% python3 -q
>>> import numpy as np
>>> from numpy import linalg as LA
>>> np.set_printoptions(suppress=True, linewidth=100)
>>> rnd = lambda a: np.round(a, 2) + 0
>>> data = np.load("a.npy")
>>> data
array([[2, 3, 2, 3],
       [3, 0, 3, 0],
       [2, 3, 2, 3],
       [3, 0, 3, 0]])
>>> def softmax(z):
...     e = np.exp(z - z.max(axis=-1, keepdims=True))
...     return e / e.sum(axis=-1, keepdims=True)
... 
>>> rnd(softmax(data).sum(axis=1))
array([1., 1., 1., 1.])
>>> print(rnd(softmax(10 * data[0])))
[0.  0.5 0.  0.5]
>>> att = data @ data.T / np.sqrt(4)
>>> softmax(att).round(6).argmax(axis=1)
array([0, 1, 0, 1])
>>> rnd(softmax(att + np.triu(np.full(att.shape, -np.inf), 1)))
array([[1.  , 0.  , 0.  , 0.  ],
       [0.05, 0.95, 0.  , 0.  ],
       [0.5 , 0.  , 0.5 , 0.  ],
       [0.02, 0.48, 0.02, 0.48]])
>>> rnd(softmax(att)[0] @ data)
array([2., 3., 2., 3.])
>>> W0 = np.load("w.npy")
>>> W0
array([[-5.98, -5.  ,  7.  ],
       [-3.  ,  7.02, -6.  ],
       [-6.  , -5.  ,  7.02]])
>>> LA.matrix_rank(W0, rtol=0.1)
np.int64(2)
>>> rnd(LA.norm(W0, 2) / LA.norm(W0))
np.float64(0.91)
>>> [round(float(x), 2) for x in LA.svd(W0, compute_uv=False)[:3]]
[16.18, 7.24, 0.01]
>>> Uu, sv, Vh = LA.svd(W0)
>>> rnd(sv)
array([16.18,  7.24,  0.01])
>>> A2 = Uu[:, :2] @ np.diag(sv[:2]) @ Vh[:2]
>>> print(rnd(A2))
[[-5.98 -5.    7.  ]
 [-3.    7.02 -6.  ]
 [-6.   -5.    7.02]]
>>> rnd(np.abs(W0 - A2).max())
np.float64(0.0)
>>> LA.matrix_rank(W0, rtol=0.05)
np.int64(2)
>>> rnd(LA.norm(W0 - A2) / LA.norm(W0))
np.float64(0.0)
>>> print(LA.matrix_rank(data, rtol=0.1))
2
>>> rng = np.random.default_rng(137)
>>> idx = rng.permutation(3)
>>> idx
array([2, 1, 0])
>>> A2 = W0[idx][:, idx]
>>> rnd(np.sort(np.abs(LA.eigvals(A2))))
array([ 0.02,  3.33, 11.37])
>>> np.allclose(A2, W0)
False
>>> A2 = np.array([[-2]])
>>> Z = np.array([[-1, 3, -1], [4, -1, -4], [-5, -3, 3]])
>>> mat = np.block([[A2, np.zeros((1, 3))], [np.zeros((3, 1)), Z]])
>>> mat
array([[-2.,  0.,  0.,  0.],
       [ 0., -1.,  3., -1.],
       [ 0.,  4., -1., -4.],
       [ 0., -5., -3.,  3.]])
>>> gram = mat.T @ mat
>>> print(LA.matrix_rank(gram))
4
>>> np.trace(gram), (mat ** 2).sum()
(np.float64(91.0), np.float64(91.0))
>>> gram
array([[  4.,   0.,   0.,   0.],
       [  0.,  42.,   8., -30.],
       [  0.,   8.,  19.,  -8.],
       [  0., -30.,  -8.,  26.]])
>>> np.allclose(gram, gram.T)
True
>>> rnd(LA.svd(mat, compute_uv=False) ** 2)
array([67.64, 16.56,  4.  ,  2.8 ])
>>> gram @ gram
array([[   16.,     0.,     0.,     0.],
       [    0.,  2728.,   728., -2104.],
       [    0.,   728.,   489.,  -600.],
       [    0., -2104.,  -600.,  1640.]])
>>> rnd(LA.matrix_power(gram, 2))
array([[   16.,     0.,     0.,     0.],
       [    0.,  2728.,   728., -2104.],
       [    0.,   728.,   489.,  -600.],
       [    0., -2104.,  -600.,  1640.]])
>>> (gram - gram.T) / 2
array([[0., 0., 0., 0.],
       [0., 0., 0., 0.],
       [0., 0., 0., 0.],
       [0., 0., 0., 0.]])
>>> rnd(np.abs(LA.eigvals(gram)).max())
np.float64(67.64)
>>> (gram + gram.T) / 2
array([[  4.,   0.,   0.,   0.],
       [  0.,  42.,   8., -30.],
       [  0.,   8.,  19.,  -8.],
       [  0., -30.,  -8.,  26.]])
>>> rnd(np.sort(np.abs(LA.eigvals(gram))))
array([ 2.8 ,  4.  , 16.56, 67.64])
>>> P = np.triu(np.array([[0, 1, 0, 0], [1, 1, 0, 2], [0, 3, 3, 3], [2, 1, 3, 0]]), 1) + np.eye(4)
>>> A2 = P @ mat @ LA.inv(P)
>>> print(A2)
[[ -2.   1.   3. -12.]
 [  0. -11.  -3.  36.]
 [  0. -11. -10.  57.]
 [  0.  -5.  -3.  22.]]
>>> rnd(LA.det(A2))
np.float64(-112.0)
>>> LA.matrix_rank(A2)
np.int64(4)
>>> t3 = np.stack([A2, 5 * A2, A2[::-1]])
>>> np.einsum("bij,cij->bc", t3, t3)
array([[  5572.,  27860.,   3850.],
       [ 27860., 139300.,  19250.],
       [  3850.,  19250.,   5572.]])
>>> LA.matrix_rank(t3)
array([4, 4, 4])
